% ipython --no-banner

In [1]: import numpy as np

In [2]: import numpy.linalg as la

In [3]: np.set_printoptions(suppress=True, linewidth=160)

In [4]: arr = np.loadtxt("a.csv", delimiter=",")

In [5]: print(arr)
[[ 0.7 -0.1 -0.1 -1.3 -1.1  0.8]
 [ 1.2  1.2  0.1 -1.5  0.7 -1.2]
 [ 1.7 -0.4 -0.1  0.   0.8 -0.5]]

In [6]: rng = np.random.default_rng(946235)

In [7]: other = arr + rng.integers(-2, 3, (3, 1)) @ rng.integers(-2, 3, (1, 6))

In [8]: print(other)
[[ 0.7 -0.1 -0.1 -1.3 -1.1  0.8]
 [-0.8  1.2  1.1 -2.5 -1.3 -1.2]
 [-2.3 -0.4  1.9 -2.  -3.2 -0.5]]

In [9]: print(np.abs(other - arr).sum(axis=1))
[ 0.  6. 12.]

In [10]: print(la.matrix_rank(other - arr, tol=1e-8))
1

In [11]: print(np.round(la.svd(other - arr, compute_uv=False), 1) + 0)
[7.1 0.  0. ]

In [12]: X = np.triu(rng.random((6, 6)) < 0.4, 1).astype(int)

In [13]: X = X + X.T

In [14]: print(X)
[[0 0 1 1 0 1]
 [0 0 0 0 0 1]
 [1 0 0 1 1 0]
 [1 0 1 0 1 0]
 [0 0 1 1 0 0]
 [1 1 0 0 0 0]]

In [15]: rk = la.matrix_rank(X)

In [16]: print(rk)
5

In [17]: N = la.svd(X)[2][rk:].T

In [18]: print(N.shape)
(6, 1)

In [19]: print(np.allclose(X @ N, 0))
True

In [20]: print(np.round(N @ N.T, 1) + 0)
[[ 0.3 -0.3  0.   0.  -0.3  0. ]
 [-0.3  0.3  0.   0.   0.3  0. ]
 [ 0.   0.   0.   0.   0.   0. ]
 [ 0.   0.   0.   0.   0.   0. ]
 [-0.3  0.3  0.   0.   0.3  0. ]
 [ 0.   0.   0.   0.   0.   0. ]]

In [21]: print(np.unravel_index(np.abs(X).argmax(), X.shape))
(np.int64(0), np.int64(2))

In [22]: other = X + rng.integers(-2, 3, (6, 5)) @ rng.integers(-2, 3, (5, 6))

In [23]: print(other)
[[ 6  2  1  1  2  3]
 [-7  1  5  8  5 -3]
 [-2 -5  2  2  1  1]
 [ 2 -3  0 -3 -3  1]
 [-6  6  5  7  8 -8]
 [ 3 -9  6  3  3  5]]

In [24]: print(la.matrix_rank(other - X, tol=1e-8))
5

In [25]: print(np.round(X @ la.pinv(X) @ X, 1) + 0)
[[0. 0. 1. 1. 0. 1.]
 [0. 0. 0. 0. 0. 1.]
 [1. 0. 0. 1. 1. 0.]
 [1. 0. 1. 0. 1. 0.]
 [0. 0. 1. 1. 0. 0.]
 [1. 1. 0. 0. 0. 0.]]

In [26]: print(np.allclose(X[:-1].T @ la.lstsq(X[:-1].T, X[-1])[0], X[-1]))
False

In [27]: print(np.unique(X.round(6), axis=0).shape)
(6, 6)

In [28]: print(round(np.trace(la.pinv(X) @ X), 1))
5.0

In [29]: E = np.load("x.npy")

In [30]: print(E)
[[0. 0. 0. 1. 0.]
 [0. 0. 0. 1. 1.]
 [0. 0. 0. 2. 1.]
 [1. 1. 2. 0. 0.]
 [0. 1. 1. 0. 0.]]

In [31]: print(np.round(E @ la.pinv(E) @ E, 1) + 0)
[[0. 0. 0. 1. 0.]
 [0. 0. 0. 1. 1.]
 [0. 0. 0. 2. 1.]
 [1. 1. 2. 0. 0.]
 [0. 1. 1. 0. 0.]]

In [32]: Uu, s, VT = la.svd(E)

In [33]: V = VT[:(s > 1e-8).sum()]

In [34]: vec = E[1] + 3 * E[4] + rng.integers(2) * np.eye(5)[0]

In [35]: print(vec)
[1. 3. 3. 1. 1.]

In [36]: print(np.round(np.diag(V.T @ V), 1))
[0.7 0.7 0.7 1.  1. ]

In [37]: print(np.allclose(V.T @ V @ vec, vec))
False

In [38]: feats = np.load("out4.npy")

In [39]: print(feats)
[[  9   5  12   5   1  19  -7 -16  18]
 [  4  15  14  -4  -6   8  11  -4   0]
 [ 14   6 -18   9  11  11   9 -10  10]
 [  0   8   5 -12  -7   3  -6 -15   2]
 [  6   5 -10   8  10  11   8 -10  -8]
 [  4   6  -4  -7   1  -3   1  -7   4]
 [  4   2  -5   8   8   6   5  -5  -2]
 [ 14   4   0  13   4  14   5  -3  15]
 [ 18  10  -4   6   5  11   6 -10  19]
 [  4  10  -9  -1  -4  15  15  -2  -5]
 [ -4   2   9  -5  -8   6  -7  -8  -2]
 [ -2  12   0  -9  -6   7  12  -4 -13]
 [  2   3  -5   0   2   5   3  -5  -6]
 [  1   2  -2  -3   7   4  -2 -10  -1]
 [  5  -8   0  11   4   9  11  -7   2]
 [ 10  13   5   4  -4  16  14  -2   8]
 [  0   0   0   0   0   0   0   0   0]
 [  2   3  -5   0   2   5   3  -5  -6]
 [  8   6   9   5   2   6   2  -5   7]
 [  4   8  18   0  -6  12  -5 -13   5]
 [  8   6   9   5   2   6   2  -5   7]
 [  0  11   0  -1   0   8  14  -4  -9]
 [ -1  10   3  -4   5   7   9  -9  -4]
 [  3   2  -2   0   1  18  -6 -16   5]
 [  3   5  -1 -10   6  -4  -4 -12   9]
 [ 12  -3  12  13  11  14   8 -17  14]
 [  4   2  -5   8   8   6   5  -5  -2]
 [ 11   6  14   1   5   4  11 -21   5]
 [  9  -6  -5  19  12  15  16 -12   0]
 [  0  15  12 -13   2  16  14 -38 -14]
 [ 12   4  11  13  19  17  13 -29  -2]
 [ -5  -4  18  -2  -6   7   1 -17  -8]
 [  4   6  -4  -7   1  -3   1  -7   4]
 [  9  12   8   1   1  15   9  -7  13]]

In [40]: ev, V = la.eigh(E)

In [41]: vec = np.array([0, 3, 1, -2, 3])

In [42]: print(round(vec @ E @ vec / (vec @ vec), 1), round(float(ev[0]), 1), np.round(ev[-1], 1))
0.2 -2.8 2.8

In [43]: F = np.loadtxt("mat.csv", delimiter=",")

In [44]: print(F.round(1) + 0)
[[ 0.3  0.2 -0.1 -0.3  0.1  0. ]
 [ 0.2  0.2 -0.1 -0.3  0.1  0. ]
 [-0.1 -0.1  0.1  0.2 -0.1  0. ]
 [-0.3 -0.3  0.2  0.4 -0.2  0. ]
 [ 0.1  0.1 -0.1 -0.2  0.1  0. ]
 [ 0.   0.   0.   0.   0.   0. ]]

In [45]: print(round(np.trace(la.pinv(F) @ F), 1))
1.0

In [46]: print(np.abs(np.diag(la.qr(F)[1])) > 1e-9)
[ True False False False False False]

In [47]: ev, V = la.eigh(F)

In [48]: vec = np.array([3, 1, 3, 0, 1, 2])

In [49]: print(round(vec @ F @ vec / (vec @ vec), 1), np.round(ev[0], 1), np.round(ev[-1], 1))
0.1 -0.0 1.0

In [50]: print(np.round(vec @ F @ vec, 1))
1.6

In [51]: print(np.allclose(F, F.T))
True

In [52]: print(np.trace(F))
1.0

In [53]: print(np.allclose(F @ F.T, F.T @ F))
True

In [54]: rk = la.matrix_rank(F)

In [55]: print(rk)
1

In [56]: N = la.svd(F)[2][rk:].T

In [57]: print(la.matrix_rank(F.T @ F), la.matrix_rank(F @ F.T))
1 1

In [58]: print(np.round(N @ N.T, 1) + 0)
[[ 0.7 -0.2  0.1  0.3 -0.1  0. ]
 [-0.2  0.8  0.1  0.3 -0.1  0. ]
 [ 0.1  0.1  0.9 -0.2  0.1  0. ]
 [ 0.3  0.3 -0.2  0.6  0.2  0. ]
 [-0.1 -0.1  0.1  0.2  0.9  0. ]
 [ 0.   0.   0.   0.   0.   1. ]]

In [59]: M = np.load("data.npy")

In [60]: print(M)
[[ 6  0  0  7  0  0  0]
 [ 0  0  0 33  0  0  4]
 [ 0 13 19 13  4  0 20]
 [18  6  0  0 11 30  0]
 [ 0 45 25  0 38 24 36]
 [15  0  0  0  0  8  0]
 [ 0  2  0  3  0  7  0]
 [ 0  0  0  0  0  0  0]
 [ 0 18  0  0  0  0 10]
 [ 0 28  0  0 24 25  8]
 [ 9  0  0  0  0  0  0]
 [15  0 10  0 13  0  0]
 [18  3  7  0 20 19  0]
 [24  6 36  0 37 11  0]
 [27  0  6  0 19 25  0]
 [ 0  0  0 27  0  0  9]
 [18  0 14  0  9 13  0]
 [ 0 47  0 15 14 10 44]
 [15  0  0  5  0  0  0]
 [ 0  0  0  9  0  5  0]
 [ 0  0  0 13  0  0  0]
 [24 35 40  0 59 37 15]
 [ 6 16  0  0 14 21  4]
 [ 0 36 20 11 21 11 35]
 [27  0  2  0  3  1  0]
 [ 3  0  0  9  0  0  0]
 [27 17 29  0 28 35  6]
 [ 0 35  0  0 31 19 19]
 [ 0  0  0 13  0  0  0]
 [ 0 52  8  0 35  9 43]
 [ 0 17  0  0  9 14  3]
 [ 9  0  7  0 16  0  0]
 [18  7 18  1 13 19  1]
 [ 0 29  4 21  1  0 35]
 [ 3  8  0  0 11 14  0]]

In [61]: gram = np.cov(M, rowvar=False)

In [62]: print(np.round(np.polyfit(M[:, 4], M[:, 5], 1), 1))
[0.6 3.2]

In [63]: print(gram.shape)
(7, 7)

In [64]: print(np.round(la.eigvalsh(gram)[::-1], 1))
[591.5 306.5  81.2  41.8  35.   18.4   4.1]

In [65]: print(np.median(M, axis=0))
[3. 3. 0. 0. 9. 8. 0.]

In [66]: print(round(float(np.corrcoef(M[:, 4], M[:, 5])[0, 1]), 1))
0.7

In [67]: print(np.argwhere(np.triu(np.abs(np.corrcoef(M.T)) > 0.8, 1)))
[[1 6]]

In [68]: print(np.round(np.corrcoef(M.T), 1))
[[ 1.  -0.3  0.5 -0.5  0.3  0.4 -0.4]
 [-0.3  1.   0.3 -0.1  0.6  0.4  0.9]
 [ 0.5  0.3  1.  -0.2  0.7  0.5  0.2]
 [-0.5 -0.1 -0.2  1.  -0.4 -0.5  0.2]
 [ 0.3  0.6  0.7 -0.4  1.   0.7  0.4]
 [ 0.4  0.4  0.5 -0.5  0.7  1.   0.1]
 [-0.4  0.9  0.2  0.2  0.4  0.1  1. ]]

In [69]: K = np.array([[0, 0, 1], [0, 0, 1], [1, 1, 0]])

In [70]: ev, V = la.eigh(K)

In [71]: print(ev.round(1) + 0)
[-1.4  0.   1.4]

In [72]: print(np.round(la.eigvalsh(K @ K), 1))
[0. 2. 2.]

In [73]: print(ev.sum(), np.trace(K))
0.0 0

In [74]: print(np.round(np.abs(V[:, -1]), 1))
[0.5 0.5 0.7]

In [75]: print(np.round(V.T @ K @ V, 1) + 0)
[[-1.4  0.   0. ]
 [ 0.   0.   0. ]
 [ 0.   0.   1.4]]

In [76]: print(np.round(V.T @ V, 1) + 0)
[[1. 0. 0.]
 [0. 1. 0.]
 [0. 0. 1.]]

In [77]: print(np.trace(K @ K @ K) // 6)
0

In [78]: print(K @ K)
[[1 1 0]
 [1 1 0]
 [0 0 2]]

In [79]: Lm = np.diag(K.sum(axis=1)) - K

In [80]: print(Lm)
[[ 1  0 -1]
 [ 0  1 -1]
 [-1 -1  2]]

In [81]: print((la.eigvalsh(Lm) < 1e-8).sum())
1

In [82]: print(Lm @ np.ones(3))
[0. 0. 0.]

In [83]: Uu, s, VT = la.svd(K)

In [84]: print(s.round(1))
[ 1.4  1.4 -0. ]

In [85]: print(np.argmax(s[:-1] / (s[1:] + 1e-6)) + 1)
2

In [86]: other = Uu[:, :2] @ np.diag(s[:2]) @ VT[:2]

In [87]: print(la.matrix_rank(K, rtol=0.05))
2

In [88]: print(np.round(la.norm(K - other) / la.norm(K), 1))
0.0

In [89]: print(np.abs(K - other).max())
0.0

In [90]: print(round(float(la.norm(K - other, 2)), 1), s[2])
0.0 -0.0

In [91]: Uu, s, VT = la.svd(K)

In [92]: V = VT[:(s > 1e-8).sum()]

In [93]: vec = K[2] + 2 * K[0] + rng.integers(2) * np.eye(3)[2]

In [94]: print(vec)
[1. 1. 3.]

In [95]: print(round(la.norm(vec - V.T @ V @ vec), 1))
0.0

In [96]: print(np.round(V.T @ V, 1))
[[0.5 0.5 0. ]
 [0.5 0.5 0. ]
 [0.  0.  1. ]]

In [97]: print(np.all(la.eigvalsh(K) > 0))
False

In [98]: print([round(float(la.det(K[:i, :i])), 2) + 0 for i in range(1, 4)])
[0.0, 0.0, 0.0]

In [99]: W0 = np.array([[-3, 1, -1, 1, -3, -1, -1],
    ...:     [2, 0, -2, 3, 2, -1, 1],
    ...:     [-1, 3, -1, 2, 0, 2, 2],
    ...:     [3, 0, 2, 3, 0, 3, 1],
    ...:     [0, 3, 2, 2, -2, 3, 1],
    ...:     [2, -2, 3, -3, -3, -3, 2],
    ...:     [0, -3, 1, 0, 1, -1, 1],
    ...:     [1, 1, -1, 1, 0, 3, -1],
    ...:     [-2, 2, -2, -3, -3, -1, 1],
    ...:     [0, 0, -2, 0, 1, 0, -1]])

In [100]: W0[0] = W0[2]

In [101]: print(W0)
[[-1  3 -1  2  0  2  2]
 [ 2  0 -2  3  2 -1  1]
 [-1  3 -1  2  0  2  2]
 [ 3  0  2  3  0  3  1]
 [ 0  3  2  2 -2  3  1]
 [ 2 -2  3 -3 -3 -3  2]
 [ 0 -3  1  0  1 -1  1]
 [ 1  1 -1  1  0  3 -1]
 [-2  2 -2 -3 -3 -1  1]
 [ 0  0 -2  0  1  0 -1]]

In [102]: other = np.c_[W0[:, :1] @ np.array([[0]]), np.array([-6, 3, 8, 7, -6, -9, 9, -6, 1, 3])]

In [103]: print(other)
[[ 0 -6]
 [ 0  3]
 [ 0  8]
 [ 0  7]
 [ 0 -6]
 [ 0 -9]
 [ 0  9]
 [ 0 -6]
 [ 0  1]
 [ 0  3]]

In [104]: print(np.round(la.norm(la.qr(W0)[0].T @ other, axis=0) ** 2 / ((other ** 2).sum(axis=0) + 1e-12), 1))
[0.  0.5]

In [105]: print(np.round(la.norm(other - W0 @ la.lstsq(W0, other)[0], axis=0), 1))
[ 0. 14.]

In [106]: print(la.matrix_rank(other))
1

In [107]: print(la.matrix_rank(np.c_[W0, other]))
8
